>>> import numpy as np
>>> import numpy.linalg as la
>>> np.set_printoptions(precision=2, suppress=True, linewidth=160)
>>> F = np.loadtxt("out19.csv", delimiter=",")
>>> F
array([[ 0.5 ,  1.1 ,  1.34, -0.5 ,  1.2 , -0.6 , -0.6 , -0.7 , -0.6 ,  0.9 ],
       [-0.2 ,  0.5 ,  1.24, -0.1 ,  0.9 , -0.3 ,  0.  ,  0.6 , -1.2 ,  0.6 ],
       [-0.4 ,  0.  , -0.18, -0.3 ,  0.3 ,  0.  , -0.9 ,  1.6 ,  0.2 , -1.2 ],
       [-1.3 ,  1.1 ,  0.19,  0.4 , -1.1 ,  0.  ,  0.4 ,  1.2 ,  0.3 , -1.3 ],
       [-0.6 , -0.2 , -2.47,  0.3 ,  1.7 ,  0.8 ,  0.  , -0.1 ,  0.7 , -0.4 ],
       [-1.2 , -1.6 ,  1.51, -1.5 , -0.2 , -0.5 , -1.8 , -1.1 , -0.5 ,  0.3 ],
       [ 1.  ,  0.1 , -4.71,  1.4 ,  1.9 ,  1.4 ,  0.  , -0.2 , -0.4 ,  0.6 ],
       [ 0.3 ,  1.1 ,  3.74,  2.2 ,  0.4 , -1.2 ,  0.3 , -0.1 , -1.2 ,  0.3 ],
       [-1.6 , -1.9 , -1.07, -0.4 , -0.8 ,  0.3 , -1.  ,  0.  , -0.4 ,  1.  ],
       [-1.8 , -1.8 , -3.5 ,  0.6 , -0.8 ,  1.1 , -0.1 ,  0.8 ,  0.2 ,  0.4 ],
       [ 1.5 , -1.6 , -1.51,  1.1 , -0.1 ,  0.6 ,  0.2 , -0.6 , -1.3 ,  1.3 ],
       [ 2.6 ,  0.  , -0.88,  0.5 , -0.1 ,  0.2 ,  1.8 , -0.1 ,  1.7 ,  0.9 ],
       [-1.  , -1.1 , -1.53, -0.1 , -0.7 ,  0.5 , -1.  , -1.1 ,  1.7 , -0.6 ],
       [ 0.1 ,  1.4 , -2.49, -1.6 ,  1.7 ,  0.9 , -2.2 ,  0.  , -0.6 ,  0.3 ],
       [ 0.5 , -0.2 , -2.07,  1.  ,  0.4 ,  0.7 ,  1.7 , -2.  ,  0.2 ,  0.5 ],
       [-1.6 ,  1.9 ,  0.31,  1.1 ,  1.6 , -0.2 ,  1.2 , -0.2 ,  1.  ,  0.1 ],
       [-1.2 ,  0.4 ,  0.8 , -0.4 ,  1.5 , -0.3 , -0.2 ,  0.1 ,  0.1 ,  1.9 ],
       [-0.8 ,  1.3 ,  1.51,  0.2 ,  0.2 , -0.6 ,  0.2 , -0.9 , -0.2 ,  0.3 ],
       [ 0.8 , -2.6 , -1.12, -1.1 , -0.1 ,  0.5 ,  0.5 ,  0.  ,  0.1 , -0.9 ],
       [-0.5 ,  0.7 ,  0.47,  1.7 , -0.4 , -0.3 , -0.7 ,  0.1 ,  1.5 , -0.1 ],
       [-1.6 , -0.4 ,  0.11,  0.1 , -0.8 , -0.1 , -0.5 ,  0.  , -0.1 , -0.1 ],
       [-0.9 ,  0.6 ,  2.58,  0.2 ,  0.9 , -0.8 ,  0.7 ,  1.6 ,  0.5 ,  0.1 ],
       [-0.1 , -0.3 ,  7.79, -0.4 ,  0.3 , -2.4 ,  0.1 , -1.7 , -1.5 , -0.8 ],
       [-1.1 ,  0.1 , -0.8 ,  1.7 ,  0.7 ,  0.2 ,  0.1 ,  0.2 , -1.  , -0.6 ],
       [-0.2 ,  0.1 , -4.03, -0.6 ,  0.  ,  1.4 , -2.9 , -0.8 ,  0.9 , -0.9 ],
       [-1.  , -0.7 , -3.04,  0.2 , -1.8 ,  0.9 ,  1.5 ,  1.2 ,  1.4 ,  2.3 ],
       [-0.4 , -1.  , -6.05, -0.2 ,  0.3 ,  2.  ,  1.7 , -0.7 ,  1.6 ,  2.  ],
       [ 2.1 , -1.  , -0.86,  0.2 ,  0.3 ,  0.1 , -1.8 ,  0.3 ,  0.8 ,  1.1 ],
       [-0.1 ,  1.3 ,  3.45, -0.2 ,  0.  , -1.  ,  1.2 ,  0.  ,  1.3 , -1.2 ],
       [-0.8 , -1.2 , -7.4 ,  0.  ,  0.  ,  2.5 , -0.3 , -0.4 , -0.5 ,  2.7 ],
       [ 0.4 , -0.2 , -0.26, -1.  ,  1.1 ,  0.1 , -1.6 ,  0.4 , -1.7 , -0.9 ],
       [-0.9 ,  0.3 ,  6.83, -0.5 , -1.4 , -2.2 ,  1.2 ,  0.2 ,  1.4 ,  2.1 ],
       [-1.  , -0.3 , -3.31,  0.7 , -1.1 ,  1.1 , -0.1 , -1.4 , -2.  ,  1.6 ],
       [-0.5 ,  0.2 ,  0.68,  0.8 ,  0.1 ,  0.  ,  0.8 , -0.9 ,  0.1 ,  0.4 ],
       [ 0.8 , -0.9 , -3.5 , -0.8 , -1.5 ,  1.2 , -0.2 ,  0.1 ,  0.5 , -0.1 ],
       [-0.2 , -0.7 ,  4.01,  0.1 , -0.5 , -1.4 , -1.4 ,  0.2 , -0.6 ,  0.  ],
       [-1.  ,  0.9 , -0.54, -0.4 , -1.4 ,  0.4 ,  1.  , -0.2 , -1.  ,  0.4 ],
       [ 0.1 , -1.9 ,  3.83, -0.2 ,  0.3 , -1.3 ,  1.5 , -1.5 , -1.3 , -0.4 ],
       [ 1.4 , -1.8 ,  5.57,  0.3 ,  0.2 , -1.8 ,  1.4 ,  2.  ,  0.5 , -0.4 ],
       [ 0.3 , -2.6 ,  2.15,  0.  ,  0.2 , -0.7 , -0.1 ,  0.1 , -1.1 ,  1.8 ],
       [-0.6 , -0.1 , -6.55, -0.3 , -1.4 ,  2.2 , -0.8 ,  0.1 , -0.1 ,  0.  ]])
>>> Xs = (F - F.mean(axis=0)) / F.std(axis=0)
>>> Xs.std(axis=0)
array([1., 1., 1., 1., 1., 1., 1., 1., 1., 1.])
>>> b = la.lstsq(np.delete(Xs, 9, axis=1), Xs[:, 9])[0]
>>> np.abs(b).argmax()
np.int64(2)
